$ python3 -q
>>> import numpy as np
>>> np.set_printoptions(precision=2, suppress=True, linewidth=200)
>>> def rnd(a):
...     return np.round(a, 2) + 0
... 
>>> E = np.load("out19.npy")
>>> print(rnd(E))
[[0.01 0.04 0.04 0.1  0.01]
 [0.04 0.13 0.13 0.3  0.04]
 [0.04 0.13 0.13 0.3  0.04]
 [0.1  0.3  0.3  0.71 0.1 ]
 [0.01 0.04 0.04 0.1  0.01]]
>>> def softmax(z):
...     e = np.exp(z - z.max(axis=-1, keepdims=True))
...     return e / e.sum(axis=-1, keepdims=True)
... 
>>> print(rnd(softmax(10 * E[2])))
[0.05 0.12 0.12 0.67 0.05]
>>> print(rnd(softmax(E[2] + -2)))
[0.18 0.2  0.2  0.24 0.18]
>>> print(rnd(softmax(E).sum(axis=1)))
[1. 1. 1. 1. 1.]
>>> scores = E @ E.T / np.sqrt(5)
>>> print(softmax(scores).round(6).argmax(axis=1))
[3 3 3 3 3]
>>> print(rnd(softmax(scores)))
[[0.2  0.2  0.2  0.21 0.2 ]
 [0.19 0.2  0.2  0.22 0.19]
 [0.19 0.2  0.2  0.22 0.19]
 [0.18 0.2  0.2  0.24 0.18]
 [0.2  0.2  0.2  0.21 0.2 ]]
>>> print(rnd(softmax(scores)[2] @ E))
[0.04 0.13 0.13 0.31 0.04]
>>> print(rnd(softmax(scores + np.triu(np.full(scores.shape, -np.inf), 1))))
[[1.   0.   0.   0.   0.  ]
 [0.49 0.51 0.   0.   0.  ]
 [0.32 0.34 0.34 0.   0.  ]
 [0.22 0.24 0.24 0.29 0.  ]
 [0.2  0.2  0.2  0.21 0.2 ]]
>>> print(rnd(np.trace(np.linalg.pinv(E) @ E)))
1.0
>>> M2 = E / np.sqrt((E ** 2).mean(axis=1, keepdims=True))
>>> print(rnd(M2[1]))
[0.27 0.81 0.81 1.88 0.27]
>>> mat = np.loadtxt("arr.csv", delimiter=",")
>>> print(rnd(mat))
[[ 0.77 -0.39 -0.23  0.23 -0.39]
 [-0.39  0.35 -0.39  0.39 -0.65]
 [-0.23 -0.39  0.77  0.23 -0.39]
 [ 0.23  0.39  0.23  0.77  0.39]
 [-0.39 -0.65 -0.39  0.39  0.35]]
>>> # symmetric, so the eigenvalues are real
>>> u = np.array([3, 1, -5, -5, 3])
>>> M2 = mat + np.outer(u, np.eye(5)[4])
>>> print(rnd(M2))
[[ 0.77 -0.39 -0.23  0.23  2.61]
 [-0.39  0.35 -0.39  0.39  0.35]
 [-0.23 -0.39  0.77  0.23 -5.39]
 [ 0.23  0.39  0.23  0.77 -4.61]
 [-0.39 -0.65 -0.39  0.39  3.35]]
>>> print(np.linalg.matrix_rank(np.linalg.inv(M2) - np.linalg.inv(mat), tol=1e-8))
1
>>> print(rnd(np.linalg.det(M2) / np.linalg.det(mat)), rnd(1 + np.linalg.solve(mat, u)[4]))
0.23 0.23
>>> w, V = np.linalg.eigh(mat)
>>> vec = np.array([1, 5, 0, 3, 5])
>>> print(rnd(np.abs(mat).sum(axis=1).max()), rnd(np.abs(w).max()))
2.17 1.0
>>> vec = np.array([-1, 2, 1, -2, -3])
>>> print(rnd(np.linalg.det(mat)))
-1.0
>>> print(rnd(mat.T @ (mat @ vec)))
[-1.  2.  1. -2. -3.]
>>> print(rnd(np.abs(np.linalg.eigvals(mat))))
[1. 1. 1. 1. 1.]
>>> w, V = np.linalg.eigh(mat)
>>> print(rnd(V.T @ mat @ V))
[[-1.  0.  0.  0.  0.]
 [ 0.  1.  0.  0.  0.]
 [ 0.  0.  1.  0.  0.]
 [ 0.  0.  0.  1.  0.]
 [ 0.  0.  0.  0.  1.]]
>>> print(np.unique(w.round(6) + 0, return_counts=True)[1])
[1 4]
>>> print(rnd(V @ np.diag(w) @ V.T))
[[ 0.77 -0.39 -0.23  0.23 -0.39]
 [-0.39  0.35 -0.39  0.39 -0.65]
 [-0.23 -0.39  0.77  0.23 -0.39]
 [ 0.23  0.39  0.23  0.77  0.39]
 [-0.39 -0.65 -0.39  0.39  0.35]]
>>> W0 = np.load("case5.npy")
>>> print(W0)
[[3 3 2 2 3]
 [3 3 1 0 1]
 [2 3 1 3 0]
 [0 2 1 1 1]
 [2 3 3 3 3]]
>>> vec = np.array([0, 0, 0, 0, 2])
>>> rhs = W0 @ vec
>>> print(rhs)
[6 2 0 2 6]
>>> print(rnd(np.linalg.solve(W0, rhs)))
[0. 0. 0. 0. 2.]
>>> print(rnd(np.linalg.solve(W0, rhs + W0[:, 0])))
[1. 0. 0. 0. 2.]
>>> print(rnd(np.linalg.solve(W0, W0[:, 2])))
[0. 0. 1. 0. 0.]
>>> P = np.triu(np.array([[-2, 1, 1, -2, -2],
...     [2, -1, -2, -2, 1],
...     [0, -1, 2, 0, -1],
...     [-2, 0, 0, -1, 1],
...     [2, 1, 1, -2, -1]]), 1) + np.eye(5)
>>> M2 = P @ W0 @ np.linalg.inv(P)
>>> print(P @ W0 - W0 @ P)
[[  1.  -7.  -3.   7.  -4.]
 [ -2. -10.   2.   7.   5.]
 [ -2.  -5.   1.   7.  -4.]
 [  2.   3.   7.   7.   1.]
 [  0.  -2.   4.  10.   1.]]
>>> print(rnd(np.linalg.det(M2)))
37.0
>>> print(rnd(np.poly(M2)))
[  1. -11.  15. -28. -21. -37.]
>>> print(np.linalg.matrix_rank(M2))
5
>>> print(M2)
[[  4.  -5. -18.  -5.  -4.]
 [  1.  -5. -11. -13.  11.]
 [  0.   0.  -2.   0.  -5.]
 [  2.   3.   8.  14.  -1.]
 [  2.   1.   3.   9.   0.]]
>>> M2 = W0 / np.sqrt((W0 ** 2).mean(axis=1, keepdims=True))
>>> print(np.linalg.matrix_rank(M2) == np.linalg.matrix_rank(W0))
True
>>> q = W0.astype(float).copy()
>>> for j in range(5):
...     q[:, j] -= q[:, :j] @ (q[:, :j].T @ q[:, j])
...     q[:, j] /= np.linalg.norm(q[:, j])
... 
>>> print(rnd(q))
[[ 0.59 -0.2   0.2   0.07  0.76]
 [ 0.59 -0.2  -0.4  -0.57 -0.35]
 [ 0.39  0.3  -0.45  0.73 -0.18]
 [ 0.    0.86 -0.15 -0.38  0.3 ]
 [ 0.39  0.3   0.76  0.03 -0.43]]
>>> F = np.array([[-2, 1, -1, 1, -1],
...     [-2, -2, 0, 1, 0],
...     [-2, -1, 1, 1, 2],
...     [1, 1, -2, -1, -2],
...     [-1, -2, 2, 2, 1]])
>>> print(F)
[[-2  1 -1  1 -1]
 [-2 -2  0  1  0]
 [-2 -1  1  1  2]
 [ 1  1 -2 -1 -2]
 [-1 -2  2  2  1]]
>>> u = np.array([4, 5, -4])
>>> print(np.correlate(F[0], F[4], "full"))
[-2 -3 -3  5 -1  1 -3  1  1]
>>> print(np.array([np.convolve(row, u, "same") for row in F]))
[[ -6   9  -5   5  -9]
 [-18  -2  12   5  -4]
 [-14   7  13   9   6]
 [  9  -7 -18  -5  -6]
 [-13   2  26   6  -3]]
>>> print(np.cross(F[0, :3], F[4, :3]))
[0 5 5]
